$ python3 -q
>>> import numpy as np
>>> np.set_printoptions(suppress=True, linewidth=140)
>>> def tidy(a):
...     return np.round(a, 3) + 0
... 
>>> mat = np.load("dump.npy")
>>> print(mat)
[[-1.33  1.22 -4.16  4.72  4.51]
 [-0.94 -0.1   0.6  -0.62 -1.6 ]
 [ 1.79 -1.24  4.12 -4.7  -4.07]]
>>> left, s, vt = np.linalg.svd(mat)
>>> V = vt[:(s > 1e-8).sum()]
>>> rng = np.random.default_rng(562725)
>>> x0 = mat[0] + -1 * mat[1] + rng.integers(2) * np.eye(5)[0]
>>> print(tidy(x0))
[ 0.61  1.32 -4.76  5.34  6.11]
>>> print(tidy(np.linalg.norm(x0 - V.T @ V @ x0)))
0.554
>>> print(tidy(np.diag(V.T @ V)))
[0.693 0.031 0.286 0.38  0.61 ]
>>> left, s, vt = np.linalg.svd(mat, full_matrices=False)
>>> print(tidy(s / s[0]))
[1.    0.139 0.   ]
>>> print(left.shape, s.shape, vt.shape)
(3, 3) (3,) (3, 5)
>>> print(tidy(left.T @ mat @ vt.T))
[[11.195  0.     0.   ]
 [ 0.     1.553  0.   ]
 [ 0.     0.     0.   ]]
>>> print(np.allclose(left * s @ vt, mat))
True
>>> print(tidy(np.abs(vt[0])))
[0.184 0.155 0.526 0.597 0.556]
>>> x0 = np.array([2, 0, 1, 2, 0])
>>> print((mat @ x0).argmax())
0
>>> print(mat * x0)
[[-2.66  0.   -4.16  9.44  0.  ]
 [-1.88 -0.    0.6  -1.24 -0.  ]
 [ 3.58 -0.    4.12 -9.4  -0.  ]]
>>> x0 @ mat
Traceback (most recent call last):
  File "<python-input-21>", line 1, in <module>
    x0 @ mat
    ~~~^~~~~
ValueError: matmul: Input operand 1 has a mismatch in its core dimension 0, with gufunc signature (n?,k),(k,m?)->(n?,m?) (size 3 is different from 5)
>>> m1 = np.loadtxt("run5.csv", delimiter=",")
>>> print(tidy(m1))
[[-0.707  0.     0.    -0.707  0.     0.   ]
 [ 0.     1.     0.     0.     0.     0.   ]
 [ 0.     0.     1.     0.     0.     0.   ]
 [ 0.707  0.     0.    -0.707  0.     0.   ]
 [ 0.     0.     0.     0.     1.     0.   ]
 [ 0.     0.     0.     0.     0.     1.   ]]
>>> # 5 groups of indices that never mix
>>> print(tidy(np.linalg.norm(m1, 1)), tidy(np.linalg.norm(m1, np.inf)))
1.414 1.414
>>> print(tidy(np.linalg.norm(m1) ** 2 / np.linalg.norm(m1, 2) ** 2))
6.0
>>> print(tidy(np.linalg.norm(m1, "nuc")))
6.0
>>> print(tidy(np.linalg.norm(m1, axis=1)))
[1. 1. 1. 1. 1. 1.]
>>> print(m1[3] @ m1[0])
0.0
>>> print((m1 != 0).astype(int))
[[1 0 0 1 0 0]
 [0 1 0 0 0 0]
 [0 0 1 0 0 0]
 [1 0 0 1 0 0]
 [0 0 0 0 1 0]
 [0 0 0 0 0 1]]
>>> print(np.flatnonzero(np.linalg.matrix_power((m1 != 0) + (m1.T != 0) + np.eye(6), 6)[4]))
[4]
>>> x0 = np.array([1, 3, 2, 1, 0, 1])
>>> print(tidy(np.abs(np.linalg.eigvals(m1))))
[1. 1. 1. 1. 1. 1.]
>>> print([p for p in range(1, 25) if np.allclose(np.linalg.matrix_power(m1, p), np.eye(6))])
[8, 16, 24]
>>> print(tidy(np.linalg.det(m1)))
1.0
>>> Q, R = np.linalg.qr(m1)
>>> print(abs(R[0, 0]), tidy(np.linalg.norm(m1[:, 0])))
1.0 1.0
>>> print(np.abs(np.diag(R)))
[1. 1. 1. 1. 1. 1.]
>>> print(tidy(Q.T @ Q))
[[1. 0. 0. 0. 0. 0.]
 [0. 1. 0. 0. 0. 0.]
 [0. 0. 1. 0. 0. 0.]
 [0. 0. 0. 1. 0. 0.]
 [0. 0. 0. 0. 1. 0.]
 [0. 0. 0. 0. 0. 1.]]
>>> print(tidy(Q))
[[-0.707  0.     0.     0.707  0.     0.   ]
 [ 0.     1.     0.     0.     0.     0.   ]
 [ 0.     0.     1.     0.     0.     0.   ]
 [ 0.707  0.     0.     0.707  0.     0.   ]
 [ 0.     0.     0.     0.     1.     0.   ]
 [ 0.     0.     0.     0.     0.     1.   ]]
>>> print(np.allclose(R.T @ R, m1.T @ m1))
True
>>> ev, V = np.linalg.eigh(Q)
>>> print(ev.sum(), np.trace(Q))
4.0 4.0
>>> print(tidy(V.T @ Q @ V))
[[-1.  0.  0.  0.  0.  0.]
 [ 0.  1.  0.  0.  0.  0.]
 [ 0.  0.  1.  0.  0.  0.]
 [ 0.  0.  0.  1.  0.  0.]
 [ 0.  0.  0.  0.  1.  0.]
 [ 0.  0.  0.  0.  0.  1.]]
>>> print(ev)
[-1.  1.  1.  1.  1.  1.]
>>> print(tidy(V @ np.diag(ev) @ V.T))
[[-0.707  0.     0.     0.707  0.     0.   ]
 [ 0.     1.     0.     0.     0.     0.   ]
 [ 0.     0.     1.     0.     0.     0.   ]
 [ 0.707  0.     0.     0.707  0.     0.   ]
 [ 0.     0.     0.     0.     1.     0.   ]
 [ 0.     0.     0.     0.     0.     1.   ]]
>>> arr = np.array([[-1, -1, 1, 2], [-2, -59, 1, 0], [2, -2, 2, -1], [-1, -2, 1, 62]])
>>> hat = np.triu(np.array([[-2, -2, 2, -2], [-3, 3, 1, -3], [0, 2, 1, 0], [-1, 1, 3, 1]]), 1) + np.eye(4)
>>> A2 = hat @ arr @ np.linalg.inv(hat)
>>> print(A2)
[[   9.  135. -152.  299.]
 [   3.  -49.   43. -328.]
 [   2.    2.   -4.    9.]
 [  -1.   -4.    7.   48.]]
>>> print(np.trace(A2), np.trace(arr))
4.0 4
>>> print(tidy(np.poly(A2)))
[    1.    -4. -3656.  3833. 13933.]
>>> left, s, vt = np.linalg.svd(arr)
>>> print(np.argmax(s[:-1] / (s[1:] + 1e-6)) + 1)
2
>>> print(tidy(s))
[62.384 58.774  2.851  1.333]
>>> A2 = left[:, :2] @ np.diag(s[:2]) @ vt[:2]
>>> print(tidy(np.abs(arr - A2).max()))
2.049
>>> print(tidy(np.linalg.norm(arr - A2, 2)), tidy(s[2]))
2.851 2.851
>>> print(np.linalg.matrix_rank(A2))
2
>>> print(tidy(np.linalg.norm(arr - A2) / np.linalg.norm(arr)))
0.037
